>>> import numpy as np
>>> np.set_printoptions(precision=4, suppress=True, linewidth=140)
>>> mat = np.load("w.npy")
>>> mat
array([[5, 5, 0, 0],
       [2, 2, 0, 0],
       [0, 0, 5, 5],
       [0, 0, 2, 2]])
>>> left, sig, VT = np.linalg.svd(mat)
>>> np.argmax(sig[:-1] / (sig[1:] + 1e-6)) + 1
np.int64(2)
>>> out = left[:, :2] @ np.diag(sig[:2]) @ VT[:2]
>>> out
array([[5., 5., 0., 0.],
       [2., 2., 0., 0.],
       [0., 0., 5., 5.],
       [0., 0., 2., 2.]])
>>> np.round(np.linalg.norm(mat - out) / np.linalg.norm(mat), 4)
np.float64(0.0)
>>> rng = np.random.default_rng(134)
>>> labels = rng.permutation(4)
>>> labels
array([0, 3, 1, 2])
>>> out = mat[labels][:, labels]
>>> np.sort(np.abs(np.linalg.eigvals(out)))
array([0., 0., 7., 7.])
>>> left, sig, VT = np.linalg.svd(mat)
>>> vecs = VT[:(sig > 1e-8).sum()]
>>> x0 = mat[3] + 4 * mat[2] + rng.integers(2) * np.eye(4)[1]
>>> x0
array([ 0.,  1., 22., 22.])
>>> np.linalg.matrix_rank(np.vstack([mat, x0]))
np.int64(3)
>>> round(float(np.linalg.norm(x0 - vecs.T @ vecs @ x0)), 4)
0.7071
>>> np.allclose(mat, mat.T)
False
>>> (mat - mat.T) / 2
array([[ 0. ,  1.5,  0. ,  0. ],
       [-1.5,  0. ,  0. ,  0. ],
       [ 0. ,  0. ,  0. ,  1.5],
       [ 0. ,  0. , -1.5,  0. ]])
>>> np.trace(mat)
np.int64(14)
>>> np.linalg.matrix_power(mat, 3)
array([[245, 245,   0,   0],
       [ 98,  98,   0,   0],
       [  0,   0, 245, 245],
       [  0,   0,  98,  98]])
>>> np.unique(mat.round(6), axis=0).shape
(4, 4)
>>> np.allclose(mat[:-1].T @ np.linalg.lstsq(mat[:-1].T, mat[-1])[0], mat[-1])
True
>>> np.linalg.lstsq(mat[:-1].T, mat[-1])[2]
np.int32(2)
>>> q, _ = np.linalg.qr(np.array([[-1.4, -0.2, 2.4, -1.0, 1.3, -0.6, 0.2, 1.0, -0.7, 1.0],
...     [-2.1, 0.0, 0.7, -0.1, 0.0, -0.6, 1.9, -0.2, 0.3, 0.4],
...     [1.3, 0.6, -0.6, -0.3, -1.2, 1.2, -1.0, 0.4, 1.7, 0.3],
...     [0.2, -0.6, -0.4, 0.3, 0.8, 0.5, -0.8, -0.6, 0.5, 0.2],
...     [0.7, -0.9, 0.6, -1.5, -0.8, 0.7, -2.0, 0.6, -0.8, -0.8],
...     [0.2, -1.1, -0.5, 2.0, 1.4, -0.8, 0.9, -0.8, -1.2, -0.3],
...     [0.5, -0.1, -0.4, -0.4, -0.8, -1.1, -0.8, -3.0, 2.1, 0.3],
...     [-1.1, 0.7, 0.7, 0.9, 0.9, -0.5, 0.5, 0.6, 1.9, -0.9],
...     [1.1, -0.8, -0.6, 0.8, 0.8, -0.4, 1.8, 1.1, 1.4, 1.7],
...     [0.0, 0.3, -0.5, -1.5, -0.2, 1.5, -0.7, 2.1, -0.3, -1.3]]))
>>> W0 = 2 * q
>>> W0
array([[-0.8329, -0.4109, -1.427 ,  0.0375,  0.6387,  0.2788,  0.1193,  0.5837, -0.1155,  0.4958],
       [-1.2494, -0.3078,  0.6454, -0.473 , -0.7774, -0.2403,  0.698 ,  0.3531,  0.6121,  0.2348],
       [ 0.7735,  0.8077, -0.3493,  0.1645, -0.3259, -0.7232,  0.2921,  0.7942,  0.638 ,  0.9209],
       [ 0.119 , -0.5879,  0.3784, -0.156 ,  0.6789, -0.4579, -0.843 ,  1.0557,  0.7217, -0.6754],
       [ 0.4165, -0.8232, -0.8622, -0.7794, -0.6599, -0.5909, -0.3094, -0.8002,  0.5198, -0.085 ],
       [ 0.119 , -1.1022,  0.5707,  0.7977,  0.0508, -0.2781, -0.3691, -0.1968, -0.2733,  1.2163],
       [ 0.2975, -0.0296,  0.0939, -0.3512, -0.4691,  1.5725, -0.6238,  0.2443,  0.6223,  0.4996],
       [-0.6545,  0.5588, -0.1207,  0.861 ,  0.3284, -0.0889, -0.4817, -0.88  ,  1.1753,  0.0038],
       [ 0.6545, -0.6617,  0.0415,  0.3502,  0.5426,  0.4569,  1.3584, -0.1596,  0.7477, -0.2765],
       [ 0.    ,  0.3086,  0.4335, -1.2216,  1.1662, -0.1257,  0.066 , -0.5008,  0.1068,  0.763 ]])
>>> labels = rng.permutation(10)
>>> out = W0[:, labels] * rng.choice([-1, 1], 10)
>>> out
array([[-0.5837, -0.0375, -0.4109, -1.427 , -0.6387,  0.8329, -0.4958,  0.2788, -0.1193, -0.1155],
       [-0.3531,  0.473 , -0.3078,  0.6454,  0.7774,  1.2494, -0.2348, -0.2403, -0.698 ,  0.6121],
       [-0.7942, -0.1645,  0.8077, -0.3493,  0.3259, -0.7735, -0.9209, -0.7232, -0.2921,  0.638 ],
       [-1.0557,  0.156 , -0.5879,  0.3784, -0.6789, -0.119 ,  0.6754, -0.4579,  0.843 ,  0.7217],
       [ 0.8002,  0.7794, -0.8232, -0.8622,  0.6599, -0.4165,  0.085 , -0.5909,  0.3094,  0.5198],
       [ 0.1968, -0.7977, -1.1022,  0.5707, -0.0508, -0.119 , -1.2163, -0.2781,  0.3691, -0.2733],
       [-0.2443,  0.3512, -0.0296,  0.0939,  0.4691, -0.2975, -0.4996,  1.5725,  0.6238,  0.6223],
       [ 0.88  , -0.861 ,  0.5588, -0.1207, -0.3284,  0.6545, -0.0038, -0.0889,  0.4817,  1.1753],
       [ 0.1596, -0.3502, -0.6617,  0.0415, -0.5426, -0.6545,  0.2765,  0.4569, -1.3584,  0.7477],
       [ 0.5008,  1.2216,  0.3086,  0.4335, -1.1662, -0.    , -0.763 , -0.1257, -0.066 ,  0.1068]])
>>> left, _, VT = np.linalg.svd(W0.T @ out)
>>> np.round(np.linalg.lstsq(W0, out)[0], 4) + 0
array([[ 0.,  0.,  0.,  0.,  0., -1.,  0.,  0.,  0.,  0.],
       [ 0.,  0.,  1.,  0.,  0.,  0.,  0.,  0.,  0.,  0.],
       [ 0.,  0.,  0.,  1.,  0.,  0.,  0.,  0.,  0.,  0.],
       [ 0., -1.,  0.,  0.,  0.,  0.,  0.,  0.,  0.,  0.],
       [ 0.,  0.,  0.,  0., -1.,  0.,  0.,  0.,  0.,  0.],
       [ 0.,  0.,  0.,  0.,  0.,  0.,  0.,  1.,  0.,  0.],
       [ 0.,  0.,  0.,  0.,  0.,  0.,  0.,  0., -1.,  0.],
       [-1.,  0.,  0.,  0.,  0.,  0.,  0.,  0.,  0.,  0.],
       [ 0.,  0.,  0.,  0.,  0.,  0.,  0.,  0.,  0.,  1.],
       [ 0.,  0.,  0.,  0.,  0.,  0., -1.,  0.,  0.,  0.]])
>>> labels
array([7, 3, 1, 2, 4, 0, 9, 5, 6, 8])
